$ ipython --no-banner

In [1]: import numpy as np

In [2]: from numpy import linalg as LA

In [3]: np.set_printoptions(precision=3, suppress=True, linewidth=200)

In [4]: feats = np.load("sample17.npy")

In [5]: print(feats)
[[ 5.  0.  0.]
 [ 0.  3.  1.]
 [ 0.  2. -3.]]

In [6]: B = np.array([[-1, -4, -3], [5, 5, 5], [0, 4, 1]])

In [7]: feats @ B
Out[7]: 
array([[ -5., -20., -15.],
       [ 15.,  19.,  16.],
       [ 10.,  -2.,   7.]])

In [8]: np.vstack([feats, B.T]).shape
Out[8]: (6, 3)

In [9]: print(LA.matrix_rank(np.vstack([feats, B.T])))
3

In [10]: np.einsum("ij->j", feats)
Out[10]: array([ 5.,  5., -2.])

In [11]: print(np.einsum("ik,kj->ij", feats, B))
[[ -5. -20. -15.]
 [ 15.  19.  16.]
 [ 10.  -2.   7.]]

In [12]: B.T @ feats.T
Out[12]: 
array([[ -5.,  15.,  10.],
       [-20.,  19.,  -2.],
       [-15.,  16.,   7.]])

In [13]: np.einsum("ik,kj->ji", feats, B)
Out[13]: 
array([[ -5.,  15.,  10.],
       [-20.,  19.,  -2.],
       [-15.,  16.,   7.]])

In [14]: print(np.einsum("ij,ij->i", feats, feats))
[25. 10. 13.]

In [15]: cent = np.array([[-0.4, 0.0, -0.1, 0.8], [-0.2, -1.1, -0.1, 1.3]])

In [16]: rng = np.random.default_rng(530)

In [17]: K = np.array([[2, 1],
    ...:     [1, 1],
    ...:     [3, 2],
    ...:     [1, 2],
    ...:     [1, 2],
    ...:     [3, 3],
    ...:     [1, 3],
    ...:     [3, 3],
    ...:     [3, 2],
    ...:     [0, 1],
    ...:     [1, 2],
    ...:     [1, 0],
    ...:     [3, 3],
    ...:     [0, 3],
    ...:     [3, 3],
    ...:     [1, 1]]) @ cent + 0.05 * rng.normal(size=(16, 4))

In [18]: K
Out[18]: 
array([[-0.998, -1.092, -0.287,  2.934],
       [-0.684, -1.172, -0.272,  2.079],
       [-1.584, -2.183, -0.582,  4.968],
       [-0.79 , -2.239, -0.376,  3.408],
       [-0.759, -2.199, -0.306,  3.366],
       [-1.783, -3.29 , -0.639,  6.276],
       [-1.028, -3.286, -0.495,  4.751],
       [-1.788, -3.324, -0.62 ,  6.287],
       [-1.6  , -2.224, -0.536,  5.069],
       [-0.229, -1.061, -0.125,  1.309],
       [-0.771, -2.147, -0.247,  3.424],
       [-0.413, -0.032, -0.053,  0.828],
       [-1.7  , -3.341, -0.672,  6.269],
       [-0.621, -3.262, -0.29 ,  3.904],
       [-1.812, -3.317, -0.602,  6.315],
       [-0.719, -1.144, -0.197,  2.079]])

In [19]: proj = K @ LA.solve(K.T @ K, K.T)

In [20]: print(proj @ K[:, 0])
[-0.998 -0.684 -1.584 -0.79  -0.759 -1.783 -1.028 -1.788 -1.6   -0.229 -0.771 -0.413 -1.7   -0.621 -1.812 -0.719]

In [21]: np.round(LA.eigvalsh(proj), 3) + 0
Out[21]: array([0., 0., 0., 0., 0., 0., 0., 0., 0., 0., 0., 0., 1., 1., 1., 1.])

In [22]: np.argsort(-LA.norm(K, axis=0).round(6), kind="stable")[:3]
Out[22]: array([3, 1, 0])

In [23]: LA.cond(K) > 100
Out[23]: np.True_

In [24]: LA.matrix_rank(K, rtol=0.1)
Out[24]: np.int64(1)

In [25]: round(np.log10(LA.cond(K)))
Out[25]: 2

In [26]: print(round(LA.det(feats), 3))
-55.0

In [27]: (LA.matrix_power((feats != 0) + (feats.T != 0) + np.eye(3), 3) > 0).astype(int)
Out[27]: 
array([[1, 0, 0],
       [0, 1, 1],
       [0, 1, 1]])

In [28]: feats @ feats
Out[28]: 
array([[25.,  0.,  0.],
       [ 0., 11.,  0.],
       [ 0.,  0., 11.]])

In [29]: lab = K[:, 3] > np.median(K[:, 3])

In [30]: r0 = K[lab].mean(axis=0) - K[~lab].mean(axis=0)

In [31]: lab.astype(int)
Out[31]: array([0, 0, 1, 0, 0, 1, 1, 1, 1, 0, 0, 0, 1, 1, 1, 0])

In [32]: ((K - K.mean(axis=0)) @ r0 > 0).astype(int)
Out[32]: array([0, 0, 1, 0, 0, 1, 1, 1, 1, 0, 0, 0, 1, 1, 1, 0])

In [33]: np.argsort(-np.abs(r0).round(6), kind="stable")
Out[33]: array([3, 1, 0, 2])

In [34]: B = np.c_[K[:, :2] @ np.array([[-1, 0], [3, 0]]), np.array([3, -5, 2, 0, 2, 1, -4, 0, -4, -2, -1, 1, 5, 2, -2, 4])]

In [35]: B
Out[35]: 
array([[-2.278,  0.   ,  3.   ],
       [-2.833,  0.   , -5.   ],
       [-4.966,  0.   ,  2.   ],
       [-5.926,  0.   ,  0.   ],
       [-5.839,  0.   ,  2.   ],
       [-8.087,  0.   ,  1.   ],
       [-8.829,  0.   , -4.   ],
       [-8.183,  0.   ,  0.   ],
       [-5.072,  0.   , -4.   ],
       [-2.954,  0.   , -2.   ],
       [-5.671,  0.   , -1.   ],
       [ 0.318,  0.   ,  1.   ],
       [-8.323,  0.   ,  5.   ],
       [-9.163,  0.   ,  2.   ],
       [-8.139,  0.   , -2.   ],
       [-2.713,  0.   ,  4.   ]])

In [36]: np.round(LA.norm(B - K @ LA.lstsq(K, B)[0], axis=0), 3) + 0
Out[36]: array([ 0.   ,  0.   , 11.023])

In [37]: LA.matrix_rank(B)
Out[37]: np.int64(2)

In [38]: LA.norm(LA.qr(K)[0].T @ B, axis=0) ** 2 / ((B ** 2).sum(axis=0) + 1e-12)
Out[38]: array([1.   , 0.   , 0.065])

In [39]: arr = np.loadtxt("a.csv", delimiter=",")

In [40]: print(arr)
[[-11.209 -14.609 -19.132]
 [-10.463 -13.675 -17.797]
 [ -8.187 -10.732 -13.614]
 [ -6.335  -8.193 -10.046]
 [ -5.562  -7.079  -8.496]
 [ -5.115  -6.415  -7.58 ]
 [ -2.851  -2.738  -2.665]
 [ -2.56   -2.221  -2.018]
 [ -2.18   -1.555  -1.221]
 [ -1.772  -0.929  -0.544]
 [ -1.527  -0.647  -0.286]
 [ -0.714  -0.178  -0.014]
 [  0.063   0.012   0.   ]
 [  0.16    0.031   0.   ]
 [  1.014   0.181   0.015]
 [  2.468   0.432   0.126]
 [  2.614   0.458   0.143]
 [  6.135   1.187   0.811]
 [  8.525   1.77    1.472]
 [ 16.442   4.04    4.361]
 [ 18.918   4.828   5.416]
 [ 23.112   6.226   7.319]
 [ 28.243   8.023   9.808]
 [ 32.619   9.618  12.043]
 [ 33.24    9.848  12.367]
 [ 34.74   10.409  13.158]
 [ 39.487  12.216  15.719]
 [ 45.597  14.608  19.131]
 [ 49.339  16.105  21.276]]

In [41]: left, sv, VT = LA.svd(arr)

In [42]: np.argmax(sv[:-1] / (sv[1:] + 1e-6)) + 1
Out[42]: np.int64(2)

In [43]: B = left[:, :2] @ np.diag(sv[:2]) @ VT[:2]

In [44]: LA.matrix_rank(arr, rtol=0.05)
Out[44]: np.int64(2)

In [45]: print(np.round(LA.norm(arr - B, 2), 3), np.round(sv[2], 3))
1.733 1.733

In [46]: np.round(np.abs(arr - B).max(), 3)
Out[46]: np.float64(0.417)
